% ipython --no-banner

In [1]: import numpy as np

In [2]: np.set_printoptions(precision=3, suppress=True, linewidth=120, floatmode="fixed")

In [3]: def tidy(a):
   ...:     return np.round(a, 3) + 0
   ...: 

In [4]: data = np.load("block18.npy")

In [5]: print(tidy(data))
[[ 1.319 -0.709  0.444  0.431  1.138]
 [-0.709  2.039 -2.335 -0.183  0.166]
 [ 0.444 -2.335  2.872 -0.280 -0.182]
 [ 0.431 -0.183 -0.280  1.973 -1.722]
 [ 1.138  0.166 -0.182 -1.722  3.797]]

In [6]: print(np.allclose(data @ data.T, data.T @ data))
True

In [7]: print(tidy((data + data.T) / 2))
[[ 1.319 -0.709  0.444  0.431  1.138]
 [-0.709  2.039 -2.335 -0.183  0.166]
 [ 0.444 -2.335  2.872 -0.280 -0.182]
 [ 0.431 -0.183 -0.280  1.973 -1.722]
 [ 1.138  0.166 -0.182 -1.722  3.797]]

In [8]: print(tidy(np.trace(data)))
12.0

In [9]: out = np.array([[0.5], [0.6], [-0.8], [-0.1], [-0.1], [-0.2]])

In [10]: C = np.array([[-0.2, 0.7, -1.3, -0.3, -0.6, -0.7, -0.2, 1.4]])

In [11]: m1 = out @ C

In [12]: print(tidy(m1))
[[-0.100  0.350 -0.650 -0.150 -0.300 -0.350 -0.100  0.700]
 [-0.120  0.420 -0.780 -0.180 -0.360 -0.420 -0.120  0.840]
 [ 0.160 -0.560  1.040  0.240  0.480  0.560  0.160 -1.120]
 [ 0.020 -0.070  0.130  0.030  0.060  0.070  0.020 -0.140]
 [ 0.020 -0.070  0.130  0.030  0.060  0.070  0.020 -0.140]
 [ 0.040 -0.140  0.260  0.060  0.120  0.140  0.040 -0.280]]

In [13]: print(np.allclose(m1[:-1].T @ np.linalg.lstsq(m1[:-1].T, m1[-1])[0], m1[-1]))
True

In [14]: print(tidy(m1 @ np.linalg.pinv(m1) @ m1))
[[-0.100  0.350 -0.650 -0.150 -0.300 -0.350 -0.100  0.700]
 [-0.120  0.420 -0.780 -0.180 -0.360 -0.420 -0.120  0.840]
 [ 0.160 -0.560  1.040  0.240  0.480  0.560  0.160 -1.120]
 [ 0.020 -0.070  0.130  0.030  0.060  0.070  0.020 -0.140]
 [ 0.020 -0.070  0.130  0.030  0.060  0.070  0.020 -0.140]
 [ 0.040 -0.140  0.260  0.060  0.120  0.140  0.040 -0.280]]

In [15]: print(np.unique(m1.round(6), axis=0).shape)
(5, 8)

In [16]: print(np.linalg.lstsq(m1[:-1].T, m1[-1])[2])
1

In [17]: out = m1 / np.sqrt((m1 ** 2).mean(axis=1, keepdims=True))

In [18]: print(tidy(np.linalg.norm(out, axis=1)))
[2.828 2.828 2.828 2.828 2.828 2.828]

In [19]: print(tidy(out[5]))
[ 0.249 -0.872  1.619  0.374  0.747  0.872  0.249 -1.743]

In [20]: print(tidy(np.linalg.norm(m1, 2)))
2.6

In [21]: print(tidy(np.linalg.norm(m1, axis=0)))
[0.229 0.801 1.488 0.343 0.687 0.801 0.229 1.602]

In [22]: print(tidy(m1[3] @ m1[1]))
-0.31

In [23]: feats = np.array([[3.0, -2.0, 0.0, 0.0, 0.0],
    ...:     [-2.0, 3.0, -2.0, 0.0, 0.0],
    ...:     [0.0, -2.0, 3.0, -2.0, 0.0],
    ...:     [0.0, 0.0, -2.0, 3.0, -2.0],
    ...:     [0.0, 0.0, 0.0, -2.0, 3.0]])

In [24]: vec = np.array([2, 2, 1, 2, 2])

In [25]: h = np.maximum(feats @ vec, 0)

In [26]: print(np.maximum(feats @ vec, 0) - np.maximum(-feats @ vec, 0))
[ 2.000  0.000 -5.000  0.000  2.000]

In [27]: print(np.flatnonzero(h > 1e-9))
[0 4]

In [28]: print(h)
[2.000 0.000 0.000 0.000 2.000]

In [29]: print(feats.T @ h)
[ 6.000 -4.000  0.000 -4.000  6.000]

In [30]: print(tidy(np.tanh(feats @ vec)))
[ 0.964  0.000 -1.000  0.000  0.964]

In [31]: vals, vecs = np.linalg.eigh(feats)

In [32]: vec = np.array([-1, -3, 0, 2, 1])

In [33]: print(np.abs(feats).sum(axis=1).max(), tidy(np.abs(vals).max()))
7.0 6.464

In [34]: print(tidy(vecs * np.maximum(vals, 0) @ vecs.T))
[[ 3.039 -1.933  0.077  0.067  0.039]
 [-1.933  3.116 -1.866  0.116  0.067]
 [ 0.077 -1.866  3.155 -1.866  0.077]
 [ 0.067  0.116 -1.866  3.116 -1.933]
 [ 0.039  0.067  0.077 -1.933  3.039]]

In [35]: print(vec @ feats @ vec)
25.0

In [36]: print(tidy(vecs * np.abs(vals) @ vecs.T))
[[ 3.077 -1.866  0.155  0.134  0.077]
 [-1.866  3.232 -1.732  0.232  0.134]
 [ 0.155 -1.732  3.309 -1.732  0.155]
 [ 0.134  0.232 -1.732  3.232 -1.866]
 [ 0.077  0.134  0.155 -1.866  3.077]]

In [37]: rng = np.random.default_rng(201198)

In [38]: labels = rng.permutation(5)

In [39]: print(labels)
[0 3 2 4 1]

In [40]: out = feats[labels][:, labels]

In [41]: print(tidy(np.linalg.det(out)), tidy(np.linalg.det(feats[labels])))
-45.0 -45.0

In [42]: print(np.allclose(out, feats))
False

In [43]: print(np.diag(out))
[3.000 3.000 3.000 3.000 3.000]

In [44]: print(np.trace(out))
15.0

In [45]: K = np.loadtxt("test19.csv", delimiter=",")

In [46]: print(K)
[[-2.000 -1.000  0.000 -1.000 -2.000  0.000  0.000  0.000  0.000]
 [-3.000  2.000 -1.000  2.000  2.000  0.000  0.000  0.000  0.000]
 [ 1.000  1.000 -1.000 -1.000  0.000  0.000  0.000  0.000  0.000]
 [-3.000  0.000  0.000 -3.000  3.000  0.000  0.000  0.000  0.000]
 [-1.000  1.000  1.000  3.000  3.000  0.000  0.000  0.000  0.000]
 [ 0.000  0.000  0.000  0.000  0.000 -8.000 -8.000 -9.000  9.000]
 [ 0.000  0.000  0.000  0.000  0.000 -5.000 -2.000 -2.000  4.000]
 [ 0.000  0.000  0.000  0.000  0.000 -5.000  9.000  0.000  1.000]
 [ 0.000  0.000  0.000  0.000  0.000 -9.000 -2.000  1.000 -3.000]]

In [47]: # 2 blocks once reordered

In [48]: out = np.linalg.inv(K)

In [49]: print(tidy(np.linalg.det(K) * np.linalg.det(out)))
1.0

In [50]: print(tidy(np.linalg.inv(out)))
[[-2.000 -1.000  0.000 -1.000 -2.000  0.000  0.000  0.000  0.000]
 [-3.000  2.000 -1.000  2.000  2.000  0.000  0.000  0.000  0.000]
 [ 1.000  1.000 -1.000 -1.000  0.000  0.000  0.000  0.000  0.000]
 [-3.000  0.000  0.000 -3.000  3.000  0.000  0.000  0.000  0.000]
 [-1.000  1.000  1.000  3.000  3.000  0.000  0.000  0.000  0.000]
 [ 0.000  0.000  0.000  0.000  0.000 -8.000 -8.000 -9.000  9.000]
 [ 0.000  0.000  0.000  0.000  0.000 -5.000 -2.000 -2.000  4.000]
 [ 0.000  0.000  0.000  0.000  0.000 -5.000  9.000  0.000  1.000]
 [ 0.000  0.000  0.000  0.000  0.000 -9.000 -2.000  1.000 -3.000]]

In [51]: rk = np.linalg.matrix_rank(m1)

In [52]: print(rk)
1

In [53]: ns = np.linalg.svd(m1)[2][rk:].T

In [54]: print([int(np.linalg.matrix_rank(m1[:, :j + 1])) for j in range(8)])
[1, 1, 1, 1, 1, 1, 1, 1]

In [55]: print(ns.shape)
(8, 7)

In [56]: print(np.linalg.matrix_rank(m1.T @ m1), np.linalg.matrix_rank(m1 @ m1.T))
1 1

In [57]: print(tidy(np.sort(np.linalg.eigvals(K).real)))
[-7.944 -7.944 -4.314 -3.094 -3.026  0.210  0.210  5.914  5.987]

In [58]: print((K != 0).astype(int))
[[1 1 0 1 1 0 0 0 0]
 [1 1 1 1 1 0 0 0 0]
 [1 1 1 1 0 0 0 0 0]
 [1 0 0 1 1 0 0 0 0]
 [1 1 1 1 1 0 0 0 0]
 [0 0 0 0 0 1 1 1 1]
 [0 0 0 0 0 1 1 1 1]
 [0 0 0 0 0 1 1 0 1]
 [0 0 0 0 0 1 1 1 1]]
